>>> import numpy as np
>>> np.set_printoptions(precision=2, suppress=True, linewidth=200)
>>> A = np.load("sample16.npy")
>>> print(A)
[[-0.81 -1.05 -1.18  1.99 -0.8   1.77]
 [ 0.8   1.02  1.19 -1.99  0.79 -1.84]
 [ 0.8   0.99  1.21 -2.01  0.79 -1.81]
 [ 0.39  0.5   0.6  -1.01  0.41 -0.88]
 [ 0.39  0.49  0.6  -1.03  0.39 -0.9 ]
 [-0.02  0.    0.   -0.03  0.   -0.01]
 [ 1.17  1.51  1.82 -3.03  1.22 -2.69]
 [ 1.22  1.49  1.83 -3.    1.2  -2.74]
 [-0.01 -0.02 -0.04  0.01 -0.01 -0.01]
 [ 0.79  0.99  1.18 -2.01  0.81 -1.82]
 [-0.77 -1.02 -1.21  2.   -0.81  1.77]
 [ 0.01  0.   -0.02 -0.02 -0.01 -0.02]
 [ 0.02  0.01 -0.01  0.   -0.02  0.02]
 [-0.04  0.02  0.    0.    0.   -0.03]
 [-1.2  -1.52 -1.82  3.   -1.2   2.69]]
>>> Xc = (A - A.mean(axis=0)) / A.std(axis=0)
>>> print(Xc.std(axis=0))
[1. 1. 1. 1. 1. 1.]
>>> beta = np.linalg.lstsq(np.delete(Xc, 0, axis=1), Xc[:, 0])[0]
>>> print(round(1 - np.var(Xc[:, 0] - np.delete(Xc, 0, axis=1) @ beta), 2))
1.0
>>> print(np.abs(beta).argmax())
2
>>> print(np.count_nonzero(A))
82
>>> print(np.abs(A).max())
3.03
>>> print(np.linalg.svd(A, compute_uv=False))
[11.62  0.09  0.08  0.07  0.06  0.03]
>>> print(np.linalg.matrix_rank(A))
6
>>> C = A[[9, 4]].astype(float)
>>> for _ in range(5):
...     lab = np.linalg.norm(A[:, None] - C, axis=-1).argmin(axis=1)
...     C = np.array([A[lab == j].mean(axis=0) for j in range(2)])
... 
>>> print(lab)
[1 0 0 0 0 1 0 0 1 0 1 1 1 1 1]
>>> print(np.bincount(lab))
[7 8]
>>> print(np.abs(C[1] - C[0]).argmax())
3
>>> print(C[1] - C[0])
[-1.15 -1.45 -1.74  2.88 -1.16  2.58]
>>> m1 = np.load("dump.npy")
>>> print(m1)
[[0 0]
 [1 2]
 [1 2]]
>>> # row 2 repeats row 1
>>> gram = m1.T @ m1
>>> print((m1 @ m1.T).shape)
(3, 3)
>>> print(gram)
[[2 4]
 [4 8]]
>>> K = np.load("x.npy")
>>> print(K)
[[ 1  1  1  1]
 [-2  0 -2  0]
 [ 1  1  1  1]
 [-2  0 -2  0]]
>>> # column 2 repeats column 0
>>> def softmax(z):
...     e = np.exp(z - z.max(axis=-1, keepdims=True))
...     return e / e.sum(axis=-1, keepdims=True)
... 
>>> print(np.round(softmax(A[14]), 2) + 0)
[0.01 0.01 0.   0.56 0.01 0.41]
>>> print(softmax(A).sum(axis=1))
[1. 1. 1. 1. 1. 1. 1. 1. 1. 1. 1. 1. 1. 1. 1.]
>>> S = A @ A.T / np.sqrt(6)
>>> print(softmax(S).round(6).argmax(axis=1))
[14  7  7  7  7  6  7  7 14  7 14  7 14  6 14]
>>> mat = np.load("case15.npy")
>>> print(mat)
[[-1.06  0.2   1.1 ]
 [ 0.92 -0.3  -0.9 ]
 [ 1.48  0.4  -1.3 ]
 [-0.15 -1.9   0.2 ]
 [-0.76 -1.5   0.8 ]
 [-0.25  1.8   0.2 ]
 [ 0.31  1.   -0.2 ]
 [-0.98  1.2   1.  ]
 [ 1.22 -1.1  -1.2 ]
 [-1.09  0.    1.  ]
 [ 0.71  0.1  -0.6 ]
 [ 0.36  0.7  -0.2 ]
 [-0.42  0.4   0.5 ]
 [ 1.42  1.1  -1.4 ]
 [ 1.44 -0.1  -1.4 ]
 [ 0.07  0.2  -0.1 ]]
>>> P = mat @ np.linalg.solve(mat.T @ mat, mat.T)
>>> print(P @ mat[:, 0])
[-1.06  0.92  1.48 -0.15 -0.76 -0.25  0.31 -0.98  1.22 -1.09  0.71  0.36 -0.42  1.42  1.44  0.07]
>>> print(np.diag(P))
[0.16 0.07 0.33 0.29 0.26 0.25 0.17 0.2  0.2  0.11 0.11 0.27 0.13 0.25 0.16 0.02]
>>> print(np.allclose(P @ P, P))
True
>>> print(round(float(np.trace(P)), 2))
3.0
>>> M2 = np.c_[mat[:, :1] @ np.array([[1]]), np.array([3, -2, 1, -2, 1, 2, -3, -1, 1, 0, 0, -2, -2, 2, 1, 2])]
>>> print(M2)
[[-1.06  3.  ]
 [ 0.92 -2.  ]
 [ 1.48  1.  ]
 [-0.15 -2.  ]
 [-0.76  1.  ]
 [-0.25  2.  ]
 [ 0.31 -3.  ]
 [-0.98 -1.  ]
 [ 1.22  1.  ]
 [-1.09  0.  ]
 [ 0.71  0.  ]
 [ 0.36 -2.  ]
 [-0.42 -2.  ]
 [ 1.42  2.  ]
 [ 1.44  1.  ]
 [ 0.07  2.  ]]
>>> print(np.linalg.matrix_rank(np.c_[mat, M2]))
4
>>> print(np.round(np.linalg.lstsq(mat, M2[:, 0])[0], 2) + 0)
[1. 0. 0.]
>>> print(np.linalg.norm(np.linalg.qr(mat)[0].T @ M2, axis=0) ** 2 / ((M2 ** 2).sum(axis=0) + 1e-12))
[1.   0.14]
>>> print(np.linalg.matrix_rank(M2))
2
>>> print(np.round(np.linalg.norm(M2 - mat @ np.linalg.lstsq(mat, M2)[0], axis=0), 2) + 0)
[0.   6.62]
